$ python3 -q
>>> import numpy as np
>>> np.set_printoptions(precision=1, suppress=True, linewidth=160, floatmode="fixed")
>>> data = np.loadtxt("data.csv", delimiter=",")
>>> print(data)
[[  4.0   1.0  -7.0   8.0  -2.0]
 [ -2.0   4.0   0.0   5.0  -2.0]
 [  0.0   0.0   0.0   0.0   0.0]
 [  0.0   0.0   0.0   0.0   0.0]
 [  0.0   0.0   0.0   0.0   0.0]
 [  0.0   0.0   0.0   0.0   0.0]
 [ -5.0  -3.0  -3.0   3.0   4.0]
 [  7.0   3.0  -6.0   9.0  -3.0]
 [  4.0   1.0  -7.0   8.0  -2.0]
 [  9.0  -1.0  -6.0   4.0  -1.0]
 [  4.0   2.0  -4.0   1.0  -4.0]
 [  5.0  -3.0  -2.0   3.0   3.0]
 [  5.0  -3.0  -2.0   3.0   3.0]
 [ -3.0   8.0  -5.0  10.0  -7.0]
 [ -5.0  -3.0  -3.0   3.0   4.0]
 [  3.0   1.0  -2.0   8.0   1.0]
 [ -1.0   4.0  -5.0   5.0  -5.0]
 [  5.0  -3.0  -2.0   3.0   3.0]
 [ -1.0  -1.0  -7.0   4.0   0.0]
 [ -2.0   4.0   0.0   5.0  -2.0]
 [  5.0  -3.0  -2.0   3.0   3.0]
 [  0.0   0.0   0.0   0.0   0.0]
 [  4.0   2.0  -4.0   1.0  -4.0]
 [ -1.0   4.0  -5.0   5.0  -5.0]
 [ -4.0   7.0 -12.0  14.0  -7.0]
 [  4.0   2.0  -4.0   1.0  -4.0]]
>>> Y = np.c_[data[:, :1] @ np.array([[1]]), np.array([1, 3, -3, -3, 1, -3, -3, -3, 2, -1, 0, 0, 1, -3, 0, 0, -3, -3, 0, 0, 1, -1, -2, -1, -3, -2])]
>>> print(Y)
[[ 4.0  1.0]
 [-2.0  3.0]
 [ 0.0 -3.0]
 [ 0.0 -3.0]
 [ 0.0  1.0]
 [ 0.0 -3.0]
 [-5.0 -3.0]
 [ 7.0 -3.0]
 [ 4.0  2.0]
 [ 9.0 -1.0]
 [ 4.0  0.0]
 [ 5.0  0.0]
 [ 5.0  1.0]
 [-3.0 -3.0]
 [-5.0  0.0]
 [ 3.0  0.0]
 [-1.0 -3.0]
 [ 5.0 -3.0]
 [-1.0  0.0]
 [-2.0  0.0]
 [ 5.0  1.0]
 [ 0.0 -1.0]
 [ 4.0 -2.0]
 [-1.0 -1.0]
 [-4.0 -3.0]
 [ 4.0 -2.0]]
>>> print(np.linalg.norm(np.linalg.qr(data)[0].T @ Y, axis=0) ** 2 / ((Y ** 2).sum(axis=0) + 1e-12))
[1.0 0.2]
>>> print(np.linalg.matrix_rank(np.c_[data, Y]))
6
>>> print(np.linalg.matrix_rank(Y))
2
>>> print(np.round(np.linalg.lstsq(data, Y[:, 0])[0], 1) + 0)
[1.0 0.0 0.0 0.0 0.0]
>>> feats = np.load("run3.npy")
>>> print(feats)
[[ 2.1  2.9  2.9  2.0  1.8  2.9 -0.1  0.0 -0.1  0.0]
 [ 2.0  3.0  2.9  2.0  2.2  3.0  0.0  0.0  0.1  0.2]
 [ 2.0  3.1  3.0  2.0  2.1  2.9  0.1  0.0 -0.2  0.0]
 [ 2.0  2.9  3.0  2.0  2.2  2.9  0.0  0.2  0.0  0.1]
 [ 1.9  3.0  3.1  2.1  2.2  2.9  0.1 -0.1  0.1  0.0]
 [ 1.8  2.9  3.0  2.0  1.7  2.9  0.0  0.0  0.2  0.1]
 [ 2.0  3.0  2.9  2.0  2.0  3.0  0.1  0.0  0.1  0.0]
 [ 2.0  3.0  2.9  2.1  2.1  3.1  0.1  0.0  0.0  0.1]
 [ 2.1  2.9  3.0  2.2  2.0  3.1  0.1 -0.2 -0.1  0.0]
 [ 1.9  2.9  3.1  2.1  2.1  3.0  0.1  0.0  0.0 -0.1]
 [ 0.0  2.1  2.0  2.0  1.0  3.1 -0.1  0.0  3.0  0.0]
 [-0.1  2.0  2.1  1.8  0.9  2.9  0.0 -0.1  3.0 -0.1]
 [ 0.0  2.1  2.1  2.1  0.8  3.0  0.0  0.1  2.9  0.0]
 [-0.1  1.9  2.0  1.9  1.1  3.0  0.0  0.0  3.0  0.1]
 [ 0.0  2.0  1.8  2.0  1.1  2.9  0.1  0.0  3.2  0.1]
 [ 0.1  2.1  1.9  2.0  1.2  3.1  0.0  0.0  2.9  0.2]
 [-0.2  1.9  1.8  2.0  1.0  3.0 -0.1 -0.2  3.1 -0.2]
 [ 0.0  1.8  2.1  2.0  1.1  3.1  0.0  0.1  2.9  0.1]
 [ 0.0  1.9  2.1  2.1  0.9  3.2  0.1  0.1  3.1  0.1]
 [ 0.0  1.9  1.9  2.0  0.9  2.9  0.0  0.0  3.2  0.0]
 [ 2.0  2.9  1.1  2.1  0.0  2.0  2.9  0.0  1.9  1.1]
 [ 2.0  3.2  0.9  1.8  0.0  2.0  3.1 -0.1  2.1  1.0]
 [ 1.9  3.0  0.9  2.1  0.1  2.1  3.1  0.1  2.1  0.9]
 [ 2.0  2.8  1.2  2.0 -0.1  2.1  3.0  0.0  2.0  0.9]
 [ 1.9  3.0  0.8  2.1  0.2  1.9  3.0  0.0  1.9  0.8]
 [ 2.0  3.0  1.0  2.0  0.0  2.0  3.1  0.0  1.9  1.1]
 [ 2.3  3.1  1.3  2.1  0.0  2.2  3.0  0.0  2.0  1.0]
 [ 2.0  3.0  0.7  2.0  0.0  2.0  3.0  0.1  2.1  1.3]
 [ 2.1  3.0  1.0  2.1 -0.2  2.0  3.1  0.0  1.9  1.1]
 [ 2.2  3.0  1.0  2.0 -0.1  2.1  3.0  0.0  2.0  1.0]]
>>> rng = np.random.default_rng(6019)
>>> lab = rng.permutation(10)
>>> Y = feats[:, lab] * rng.choice([-1, 1], 10)
>>> print(Y)
[[ 0.0  2.0 -0.1 -2.9  0.1  2.1 -1.8  2.9  2.9  0.0]
 [ 0.2  2.0  0.1 -3.0 -0.0  2.0 -2.2  3.0  2.9  0.0]
 [ 0.0  2.0 -0.2 -2.9 -0.1  2.0 -2.1  3.1  3.0  0.0]
 [ 0.1  2.0  0.0 -2.9 -0.0  2.0 -2.2  2.9  3.0  0.2]
 [ 0.0  2.1  0.1 -2.9 -0.1  1.9 -2.2  3.0  3.1 -0.1]
 [ 0.1  2.0  0.2 -2.9 -0.0  1.8 -1.7  2.9  3.0  0.0]
 [ 0.0  2.0  0.1 -3.0 -0.1  2.0 -2.0  3.0  2.9  0.0]
 [ 0.1  2.1  0.0 -3.1 -0.1  2.0 -2.1  3.0  2.9  0.0]
 [ 0.0  2.2 -0.1 -3.1 -0.1  2.1 -2.0  2.9  3.0 -0.2]
 [-0.1  2.1  0.0 -3.0 -0.1  1.9 -2.1  2.9  3.1  0.0]
 [ 0.0  2.0  3.0 -3.1  0.1  0.0 -1.0  2.1  2.0  0.0]
 [-0.1  1.8  3.0 -2.9 -0.0 -0.1 -0.9  2.0  2.1 -0.1]
 [ 0.0  2.1  2.9 -3.0 -0.0  0.0 -0.8  2.1  2.1  0.1]
 [ 0.1  1.9  3.0 -3.0 -0.0 -0.1 -1.1  1.9  2.0  0.0]
 [ 0.1  2.0  3.2 -2.9 -0.1  0.0 -1.1  2.0  1.8  0.0]
 [ 0.2  2.0  2.9 -3.1 -0.0  0.1 -1.2  2.1  1.9  0.0]
 [-0.2  2.0  3.1 -3.0  0.1 -0.2 -1.0  1.9  1.8 -0.2]
 [ 0.1  2.0  2.9 -3.1 -0.0  0.0 -1.1  1.8  2.1  0.1]
 [ 0.1  2.1  3.1 -3.2 -0.1  0.0 -0.9  1.9  2.1  0.1]
 [ 0.0  2.0  3.2 -2.9 -0.0  0.0 -0.9  1.9  1.9  0.0]
 [ 1.1  2.1  1.9 -2.0 -2.9  2.0 -0.0  2.9  1.1  0.0]
 [ 1.0  1.8  2.1 -2.0 -3.1  2.0 -0.0  3.2  0.9 -0.1]
 [ 0.9  2.1  2.1 -2.1 -3.1  1.9 -0.1  3.0  0.9  0.1]
 [ 0.9  2.0  2.0 -2.1 -3.0  2.0  0.1  2.8  1.2  0.0]
 [ 0.8  2.1  1.9 -1.9 -3.0  1.9 -0.2  3.0  0.8  0.0]
 [ 1.1  2.0  1.9 -2.0 -3.1  2.0 -0.0  3.0  1.0  0.0]
 [ 1.0  2.1  2.0 -2.2 -3.0  2.3 -0.0  3.1  1.3  0.0]
 [ 1.3  2.0  2.1 -2.0 -3.0  2.0 -0.0  3.0  0.7  0.1]
 [ 1.1  2.1  1.9 -2.0 -3.1  2.1  0.2  3.0  1.0  0.0]
 [ 1.0  2.0  2.0 -2.1 -3.0  2.2  0.1  3.0  1.0  0.0]]
>>> left, _, vt = np.linalg.svd(feats.T @ Y)
>>> print(np.round(np.linalg.lstsq(feats, Y)[0], 1) + 0)
[[ 0.0  0.0  0.0  0.0  0.0  1.0  0.0  0.0  0.0  0.0]
 [ 0.0  0.0  0.0  0.0  0.0  0.0  0.0  1.0  0.0  0.0]
 [ 0.0  0.0  0.0  0.0  0.0  0.0  0.0  0.0  1.0  0.0]
 [ 0.0  1.0  0.0  0.0  0.0  0.0  0.0  0.0  0.0  0.0]
 [ 0.0  0.0  0.0  0.0  0.0  0.0 -1.0  0.0  0.0  0.0]
 [ 0.0  0.0  0.0 -1.0  0.0  0.0  0.0  0.0  0.0  0.0]
 [ 0.0  0.0  0.0  0.0 -1.0  0.0  0.0  0.0  0.0  0.0]
 [ 0.0  0.0  0.0  0.0  0.0  0.0  0.0  0.0  0.0  1.0]
 [ 0.0  0.0  1.0  0.0  0.0  0.0  0.0  0.0  0.0  0.0]
 [ 1.0  0.0  0.0  0.0  0.0  0.0  0.0  0.0  0.0  0.0]]
>>> print(lab)
[9 3 8 5 6 0 4 1 2 7]
>>> print(np.round(left @ vt, 1) + 0)
[[ 0.0  0.0  0.0  0.0  0.0  1.0  0.0  0.0  0.0  0.0]
 [ 0.0  0.0  0.0  0.0  0.0  0.0  0.0  1.0  0.0  0.0]
 [ 0.0  0.0  0.0  0.0  0.0  0.0  0.0  0.0  1.0  0.0]
 [ 0.0  1.0  0.0  0.0  0.0  0.0  0.0  0.0  0.0  0.0]
 [ 0.0  0.0  0.0  0.0  0.0  0.0 -1.0  0.0  0.0  0.0]
 [ 0.0  0.0  0.0 -1.0  0.0  0.0  0.0  0.0  0.0  0.0]
 [ 0.0  0.0  0.0  0.0 -1.0  0.0  0.0  0.0  0.0  0.0]
 [ 0.0  0.0  0.0  0.0  0.0  0.0  0.0  0.0  0.0  1.0]
 [ 0.0  0.0  1.0  0.0  0.0  0.0  0.0  0.0  0.0  0.0]
 [ 1.0  0.0  0.0  0.0  0.0  0.0  0.0  0.0  0.0  0.0]]
